% python3 -q
>>> import numpy as np
>>> import numpy.linalg as la
>>> np.set_printoptions(precision=3, suppress=True, linewidth=100, sign=" ")
>>> rd = lambda a: np.round(a, 3) + 0
>>> J = np.load("arr.npy")
>>> print(J)
[[-10  -1 -12   0   0]
 [ -1   8 -11   8  -3]
 [-12 -11 -10   8  -4]
 [  0   8   8  18   6]
 [  0  -3  -4   6  -8]]
>>> # symmetric
>>> ev, vecs = la.eigh(J)
>>> print(rd(ev))
[-27.277 -10.174  -1.061  13.422  23.091]
>>> print(rd(vecs.T @ J @ vecs))
[[-27.277   0.      0.      0.      0.   ]
 [  0.    -10.174   0.      0.      0.   ]
 [  0.      0.     -1.061   0.      0.   ]
 [  0.      0.      0.     13.422   0.   ]
 [  0.      0.      0.      0.     23.091]]
>>> vec = np.array([1, -3, -3, 0, 3])
>>> print(J * vec)
[[-10   3  36   0   0]
 [ -1 -24  33   0  -9]
 [-12  33  30   0 -12]
 [  0 -24 -24   0  18]
 [  0   9  12   0 -24]]
>>> print((J * vec).sum(axis=1))
[ 29  -1  39 -30  -3]
>>> print(J @ np.ones(5))
[-23.   1. -29.  40.  -9.]
>>> print(J @ vec)
[ 29  -1  39 -30  -3]
>>> print(la.norm(J @ vec) <= la.norm(J, 2) * la.norm(vec) + 1e-9)
True
>>> ev, vecs = la.eig(J)
>>> print(rd(np.sort(la.eigvals(J.T))))
[-27.277 -10.174  -1.061  13.422  23.091]
>>> print(rd(np.sort(la.eigvals(la.inv(J)))))
[-0.942 -0.098 -0.037  0.043  0.075]
>>> ev, vecs = la.eigh(J)
>>> vec = np.array([1, 1, -3, 1, -3])
>>> print((np.sign(vecs[:, -1].round(6)) == np.sign(vecs[0, -1].round(6))).astype(int))
[ 1  0  0  0  0]
>>> E = np.load("layer10.npy")
>>> print(E)
[[ 1 -1]
 [ 1  0]]
>>> print(rd(np.abs(la.eigvals(E)).max()))
1.0
>>> print(E @ E)
[[ 0 -1]
 [ 1 -1]]
>>> print((E + E.T) / 2)
[[ 1.  0.]
 [ 0.  0.]]
>>> print(rd(la.det(E)))
1.0
>>> print(np.allclose(E @ E.T, E.T @ E))
False
>>> print(np.allclose(E, E.T))
False
>>> assert E == E.T
Traceback (most recent call last):
  File "<python-input-30>", line 1, in <module>
    assert E == E.T
           ^^^^^^^^
ValueError: The truth value of an array with more than one element is ambiguous. Use a.any() or a.all()
>>> print(np.trace(E))
1
>>> M2 = np.array([[0, 2, 3], [3, 0, 0], [1, 2, 0]])
>>> cent = np.array([[2]])
>>> X = np.block([[M2, np.array([[2], [-2], [1]])], [np.zeros((1, 3)), cent]])
>>> print(X)
[[ 0.  2.  3.  2.]
 [ 3.  0.  0. -2.]
 [ 1.  2.  0.  1.]
 [ 0.  0.  0.  2.]]
>>> P = np.triu(np.array([[3, 2, 3, 1], [3, 3, 1, 3], [2, 3, 3, 2], [0, 2, 3, 1]]), 1) + np.eye(4)
>>> M2 = P @ X @ la.inv(P)
>>> print(M2)
[[  9. -10. -14.  52.]
 [  4.  -6.  -6.  31.]
 [  1.   0.  -3.  10.]
 [  0.   0.   0.   2.]]
>>> print(np.trace(M2), np.trace(X))
2.0 2.0
>>> print(rd(np.poly(M2)))
[ 1. -2. -9.  0. 36.]
>>> M = np.load("data.npy")
>>> print(M)
[[  4.   0.   0.   0.]
 [  0.  85.   9.   9.]
 [  0.   9.   5.   1.]
 [  0.   9.   1.   5.]]
>>> vec = np.array([2, 0, 0, 1])
>>> rhs = X @ vec
>>> print(rhs)
[ 2.  4.  3.  2.]
>>> print(rd(la.solve(X, 2 * rhs)))
[ 4.  0.  0.  2.]
>>> print(rd(la.solve(X.T, X[3])))
[ 0.  0.  0.  1.]
>>> print(rd(la.solve(X, rhs + X[:, 0])))
[ 3.  0.  0.  1.]
>>> L = la.cholesky(M)
>>> print(rd(L))
[[ 2.     0.     0.     0.   ]
 [ 0.     9.22   0.     0.   ]
 [ 0.     0.976  2.012  0.   ]
 [ 0.     0.976  0.023  2.012]]
>>> print(rd(np.prod(np.diag(L)) ** 2), rd(la.det(M)))
5568.0 5568.0
>>> print(rd(np.diag(L) ** 2))
[  4.     85.      4.047   4.047]
>>> print(rd(L @ L.T))
[[  4.   0.   0.   0.]
 [  0.  85.   9.   9.]
 [  0.   9.   5.   1.]
 [  0.   9.   1.   5.]]
>>> print(la.eigvalsh(M).min() > 0)
True
>>> u = np.array([-1, -3])
>>> print(np.convolve(E[1], u))
[-1 -3  0]
>>> print(np.polyval(u, E[1]))
[-4 -3]
>>> print(np.array([np.convolve(row, u, "same") for row in E]))
[[-1 -2]
 [-1 -3]]
>>> ev, vecs = la.eigh(M)
>>> print(np.abs(vecs[:, -1]).round(6).argmax())
1
>>> print(rd(vecs @ np.diag(ev) @ vecs.T))
[[  4.   0.   0.   0.]
 [  0.  85.   9.   9.]
 [  0.   9.   5.   1.]
 [  0.   9.   1.   5.]]
>>> print(rd(la.eigvalsh(M + 5 * np.eye(4))))
[  9.   9.   9.  92.]
>>> print(rd(vecs.T @ M @ vecs))
[[  4.   0.   0.   0.]
 [  0.   4.   0.   0.]
 [  0.   0.   4.   0.]
 [  0.   0.   0.  87.]]
>>> print(rd(ev))
[  4.   4.   4.  87.]
>>> print(rd(np.abs(vecs[:, -1])))
[ 0.     0.988  0.11   0.11 ]
>>> print((ev > 1e-8).sum(), (ev < -1e-8).sum())
4 0
>>> print(rd(la.svd(M, compute_uv=False)))
[ 87.   4.   4.   4.]
>>> M2 = np.array([[1, 1, -2], [-3, 0, -5], [-4, 1, 4], [4, 1, 4]])
>>> print(np.einsum("ik,kj->ji", M, M2))
[[   4. -255.  -43.  -11.]
 [   4.   18.    6.    6.]
 [  -8. -353.  -21.  -21.]]
>>> print(np.vstack([M, M2.T]).shape)
(7, 4)
>>> print(M2.T @ M.T)
[[   4. -255.  -43.  -11.]
 [   4.   18.    6.    6.]
 [  -8. -353.  -21.  -21.]]
>>> print(np.einsum("ij->j", M))
[   4.  103.   15.   15.]
>>> print(np.einsum("ij,ij->i", M, M))
[   16.  7387.   107.   107.]
>>> q, _ = la.qr(np.array([[0.7, 2.0, 0.9, 1.8],
...     [1.3, -0.1, -0.2, 0.0],
...     [-0.8, 0.8, -0.8, -0.4],
...     [2.5, 2.2, -1.1, -0.7]]))
>>> F = q[:, :4]
>>> print(rd(F))
[[-0.232  0.66   0.684 -0.204]
 [-0.432 -0.423  0.024 -0.796]
 [ 0.266  0.58  -0.61  -0.471]
 [-0.83   0.221 -0.399  0.32 ]]
>>> # orthonormal columns
>>> G = F.T @ F
>>> print(rd(la.svd(F, compute_uv=False) ** 2))
[ 1.  1.  1.  1.]
>>> print(rd(np.diag(G)))
[ 1.  1.  1.  1.]
>>> print(rd(la.eigvalsh(G)[::-1]))
[ 1.  1.  1.  1.]
>>> print(np.allclose(G, G.T))
True
>>> print(rd(la.matrix_power(X, 3)))
[[ 18.  18.  27.  12.]
 [ 27.  18.   0.   1.]
 [  9.  18.  18.  11.]
 [  0.   0.   0.   8.]]
>>> print(rd(np.sort(np.abs(la.eigvals(X)))))
[ 2.    2.2   2.2   3.72]
>>> print((X - X.T) / 2)
[[ 0.  -0.5  1.   1. ]
 [ 0.5  0.  -1.  -1. ]
 [-1.   1.   0.   0.5]
 [-1.   1.  -0.5  0. ]]
>>> print(X @ X)
[[ 9.  6.  0.  3.]
 [ 0.  6.  9.  2.]
 [ 6.  2.  3.  0.]
 [ 0.  0.  0.  4.]]
>>> rng = np.random.default_rng(14048)
>>> z = rng.permutation(4)
>>> print(z)
[ 2  3  1  0]
>>> M2 = F[z][:, z]
>>> print(rd(np.diag(M2)))
[-0.61   0.32  -0.423 -0.232]
>>> print(np.allclose(M2, F))
False
>>> print(rd(np.sort(np.abs(la.eigvals(M2)))))
[ 1.  1.  1.  1.]
>>> M2 = np.array([[1, 3, 2], [-3, 2, -2], [-1, 0, 3], [0, -1, 3]])
>>> print(rd(np.einsum("ik,kj->ji", F, M2)))
[[-2.898  0.813 -0.864 -1.093]
 [ 0.827 -1.345  2.427 -2.369]
 [-0.344 -2.332 -3.87  -2.339]]
>>> print(rd(np.einsum("ij->j", F)))
[-1.229  1.038 -0.3   -1.151]
>>> print(la.matrix_rank(np.vstack([F, M2.T])))
4
>>> print(rd(F @ M2))
[[-2.898  0.827 -0.344]
 [ 0.813 -1.345 -2.332]
 [-0.864  2.427 -3.87 ]
 [-1.093 -2.369 -2.339]]
>>> print(la.matrix_rank(F @ M2))
3
>>> print(rd(np.einsum("ik,kj->ij", F, M2)))
[[-2.898  0.827 -0.344]
 [ 0.813 -1.345 -2.332]
 [-0.864  2.427 -3.87 ]
 [-1.093 -2.369 -2.339]]
>>> u = np.array([1, 0, 3]) + 0.5
>>> K = np.eye(3) - 2 * np.outer(u, u) / (u @ u)
>>> print(rd(K))
[[ 0.695 -0.102 -0.712]
 [-0.102  0.966 -0.237]
 [-0.712 -0.237 -0.661]]
>>> vec = np.array([0, 3, 4])
>>> rhs = K @ vec
>>> coef, lr = np.zeros(3), 1 / la.norm(K, 2) ** 2
>>> for i in range(300):
...     coef -= lr * K.T @ (K @ coef - rhs)
...     if i % 50 == 0: print(i, round(la.norm(K @ coef - rhs), 3))
... 
0 0.0
50 0.0
100 0.0
150 0.0
200 0.0
250 0.0
>>> print(rd(coef))
[ 0.  3.  4.]
>>> m1 = np.array([[0.6, 3.0, 0.0], [0.0, 15.0, 0.0], [0.1, -22.0, 0.5]])
>>> # column 1 dominates
>>> M2 = m1 / np.sqrt((m1 ** 2).mean(axis=1, keepdims=True))
>>> print(rd(la.norm(M2, axis=1)))
[ 1.732  1.732  1.732]
>>> print(rd(m1 - m1.mean(axis=1, keepdims=True)))
[[ -0.6     1.8    -1.2  ]
 [ -5.     10.     -5.   ]
 [  7.233 -14.867   7.633]]
>>> print(rd(M2[2]))
[ 0.008 -1.732  0.039]
>>> print(la.matrix_rank(M2) == la.matrix_rank(m1))
True
>>> q, vecs = la.qr(m1[:, :1])[0], la.qr(m1[:, 1:])[0]
>>> sv = la.svd(q.T @ vecs, compute_uv=False)
>>> print(rd(np.degrees(np.arccos(sv.clip(0, 1)))))
[ 75.293]
>>> print(rd(la.norm(q @ q.T - vecs @ vecs.T, 2)))
1.0
>>> ev, vecs = la.eig(m1)
>>> print(np.prod(ev))
4.5
>>> print(rd(np.sort(la.eigvals(la.inv(m1)))))
[ 0.067  1.667  2.   ]
>>> print(ev)
[  0.5   0.6  15. ]
>>> T = np.stack([m1, -3 * m1, m1[::-1]])
>>> print(rd(np.einsum("bij,cij->bc", T, T)))
[[  718.62 -2155.86    93.12]
 [-2155.86  6467.58  -279.36]
 [   93.12  -279.36   718.62]]
>>> print((T @ m1.T).shape)
(3, 3, 3)
>>> data = np.loadtxt("run15.csv", delimiter=",")
>>> print(data)
[[-18.853 -25.046 -11.398]
 [-16.129 -15.426  -6.422]
 [-16.029 -15.123  -6.268]
 [-15.365 -13.199  -5.291]
 [-13.387  -8.263  -2.826]
 [ -8.876  -0.881   0.635]
 [ -8.698  -0.688   0.717]
 [ -3.925   1.922   1.505]
 [ -1.788   1.451   0.976]
 [ -0.06    0.074   0.045]
 [  0.601  -0.98   -0.546]
 [ -0.286  -1.606  -0.386]
 [ -2.22    0.248   1.198]
 [ -4.429   3.049   3.328]
 [-13.08   16.984  13.161]
 [-13.104  17.028  13.191]
 [-13.137  17.086  13.231]]
>>> vec = np.array([0, 2, 0, -2])
>>> h = np.maximum(X @ vec, 0)
>>> print(h)
[ 0.  4.  2.  0.]
>>> print(np.maximum(X @ (3 * vec), 0))
[  0.  12.   6.   0.]
>>> print(rd(la.eigvalsh(K).min()))
-1.0
>>> th = np.radians(135)
>>> r_ = np.eye(4)
>>> r_[3, 3] = r_[2, 2] = np.cos(th)
>>> r_[3, 2], r_[2, 3] = -np.sin(th), np.sin(th)
>>> print(rd(r_))
[[ 1.     0.     0.     0.   ]
 [ 0.     1.     0.     0.   ]
 [ 0.     0.    -0.707  0.707]
 [ 0.     0.    -0.707 -0.707]]
>>> M2 = X @ r_.T
>>> print(rd(la.svd(X, compute_uv=False)), rd(la.svd(M2, compute_uv=False)))
[ 4.771  3.539  1.835  1.162] [ 4.771  3.539  1.835  1.162]
>>> print(np.allclose(la.norm(X, axis=1), la.norm(M2, axis=1)))
True
>>> vec = np.array([1, 3, 1])
>>> rhs = data @ vec
>>> print(rd(la.lstsq(data, rhs)[0]))
[ 1.  3.  1.]
>>> print(rd(la.solve(data.T @ data, data.T @ rhs)))
[ 1.  3.  1.]
>>> print(rd(la.pinv(data) @ data))
[[ 1.  0.  0.]
 [ 0.  1.  0.]
 [ 0.  0.  1.]]
>>> rhs = rhs + 0.3 * rng.normal(size=17)
>>> print(rd(rhs))
[-105.628  -68.644  -67.088  -60.718  -40.632  -10.763   -9.942    3.801    4.144   -0.178   -2.925
   -5.266   -0.772    7.971   50.783   51.634   51.18 ]
>>> coef, *_ = la.lstsq(data, rhs)
>>> print(rd(coef))
[ 0.919  3.244  0.607]
>>> print([round(float(la.norm(la.solve(data.T @ data + lam * np.eye(3), data.T @ rhs))), 2) for lam in (0, 1, 10, 100)])
[3.43, 3.33, 3.26, 3.17]
>>> print(rd(data.T @ (rhs - data @ coef)))
[ 0.  0.  0.]
>>> print(coef.round())
[ 1.  3.  1.]
